In [1]: import numpy as np

In [2]: np.set_printoptions(precision=1, suppress=True, linewidth=200)

In [3]: def rnd(a):
   ...:     return np.round(a, 1) + 0
   ...: 

In [4]: E = np.loadtxt("run7.csv", delimiter=",")

In [5]: E
Out[5]: 
array([[0., 0., 1., 0., 0., 0., 1., 0., 0., 0.],
       [0., 0., 0., 0., 0., 1., 0., 0., 0., 0.],
       [1., 0., 0., 1., 0., 1., 0., 0., 0., 0.],
       [0., 0., 1., 0., 1., 0., 0., 0., 0., 0.],
       [0., 0., 0., 1., 0., 0., 0., 1., 0., 0.],
       [0., 1., 1., 0., 0., 0., 0., 0., 0., 0.],
       [1., 0., 0., 0., 0., 0., 0., 0., 0., 0.],
       [0., 0., 0., 0., 1., 0., 0., 0., 0., 0.],
       [0., 0., 0., 0., 0., 0., 0., 0., 0., 0.],
       [0., 0., 0., 0., 0., 0., 0., 0., 0., 0.]])

In [6]: Uu, s, Vh = np.linalg.svd(E)

In [7]: evecs = Vh[:(s > 1e-8).sum()]

In [8]: rng = np.random.default_rng(140430)

In [9]: vec = E[2] + -2 * E[9] + rng.integers(2) * np.eye(10)[9]

In [10]: vec
Out[10]: array([1., 0., 0., 1., 0., 1., 0., 0., 0., 0.])

In [11]: rnd(np.diag(evecs.T @ evecs))
Out[11]: array([1., 1., 1., 1., 1., 1., 1., 1., 0., 0.])

In [12]: rnd(evecs.T @ evecs)
Out[12]: 
array([[1., 0., 0., 0., 0., 0., 0., 0., 0., 0.],
       [0., 1., 0., 0., 0., 0., 0., 0., 0., 0.],
       [0., 0., 1., 0., 0., 0., 0., 0., 0., 0.],
       [0., 0., 0., 1., 0., 0., 0., 0., 0., 0.],
       [0., 0., 0., 0., 1., 0., 0., 0., 0., 0.],
       [0., 0., 0., 0., 0., 1., 0., 0., 0., 0.],
       [0., 0., 0., 0., 0., 0., 1., 0., 0., 0.],
       [0., 0., 0., 0., 0., 0., 0., 1., 0., 0.],
       [0., 0., 0., 0., 0., 0., 0., 0., 0., 0.],
       [0., 0., 0., 0., 0., 0., 0., 0., 0., 0.]])

In [13]: np.allclose(evecs.T @ evecs @ vec, vec)
Out[13]: True

In [14]: np.linalg.matrix_rank(np.vstack([E, vec]))
Out[14]: np.int64(8)

In [15]: rnd(np.linalg.det(E))
Out[15]: np.float64(0.0)

In [16]: rank = np.linalg.matrix_rank(E)

In [17]: rank
Out[17]: np.int64(8)

In [18]: N = np.linalg.svd(E)[2][rank:].T

In [19]: [int(np.linalg.matrix_rank(E[:i])) for i in range(1, len(E) + 1)]
Out[19]: [1, 2, 3, 4, 5, 6, 7, 8, 8, 8]

In [20]: E @ N
Out[20]: 
array([[0., 0.],
       [0., 0.],
       [0., 0.],
       [0., 0.],
       [0., 0.],
       [0., 0.],
       [0., 0.],
       [0., 0.],
       [0., 0.],
       [0., 0.]])

In [21]: s = 10 * 0.2 ** np.arange(4)

In [22]: J = rng.normal(size=(27, 4)) * rng.permutation(s)

In [23]: rnd(J)
Out[23]: 
array([[ -0.5, -18.8,   0. ,   3.8],
       [ -0.1,  14.2,   0. ,  -2. ],
       [ -0.1,  -4.5,   0. ,   0.7],
       [  0.1,  -1.8,  -0.1,   0.1],
       [ -0.6,   0.7,   0.1,  -1.2],
       [  0.8,  13.6,   0. ,  -1.2],
       [ -0.1,   1.4,   0.1,  -0.7],
       [  0. ,  12.9,  -0.1,   1.1],
       [  0.3,   9.2,   0.1,  -1.8],
       [  0.6,  -3.9,   0. ,   1.4],
       [ -0.2,  10.1,   0. ,   4.9],
       [ -1. ,   0.2,   0. ,  -1.1],
       [  0.1,   4.3,   0. ,  -1.9],
       [  0. ,  18.9,   0.1,   0.3],
       [  0.5,  -4.7,   0. ,   2.5],
       [ -0.2, -25. ,   0.1,   0. ],
       [ -0.5, -10.7,  -0.1,   1.2],
       [ -1. ,  -6.4,  -0.1,  -0.1],
       [ -0.1, -21.5,  -0.2,  -2.9],
       [  0.4,   1.1,  -0.1,   1.3],
       [ -0.1,   0. ,   0.1,  -1.1],
       [ -0.6,   2.4,   0.2,  -0.4],
       [  0.2,  -8.2,   0. ,   2.3],
       [ -0.8,  19.7,   0.1,   1.4],
       [  0.6, -13.1,   0. ,  -0.2],
       [  0.3,  -9.2,   0.1,   1.6],
       [  0.3,   3. ,  -0.1,   1.6]])

In [24]: vec = np.array([1, 5, 4, 2])

In [25]: target = J @ vec

In [26]: rnd(np.linalg.solve(J.T @ J, J.T @ target))
Out[26]: array([1., 5., 4., 2.])

In [27]: rnd(np.linalg.lstsq(J, target)[0])
Out[27]: array([1., 5., 4., 2.])

In [28]: target = target + 0.3 * rng.normal(size=27)

In [29]: rnd(target)
Out[29]: 
array([ -86.8,   67. ,  -21.1,   -8.7,    0.2,   66.4,    5.8,   66.6,   42.9,  -16.4,   59.9,   -2.7,   17.8,   96.3,  -18.4, -125. ,  -51.6,  -33.8, -113.8,    7.4,   -2.1,   11.3,  -36.5,  100. ,
        -65.4,  -42.4,   18.2])

In [30]: beta, *_ = np.linalg.lstsq(J, target)

In [31]: rnd(beta)
Out[31]: array([1. , 5. , 3.1, 2. ])

In [32]: rnd(J.T @ (target - J @ beta))
Out[32]: array([0., 0., 0., 0.])

In [33]: beta.round()
Out[33]: array([1., 5., 3., 2.])
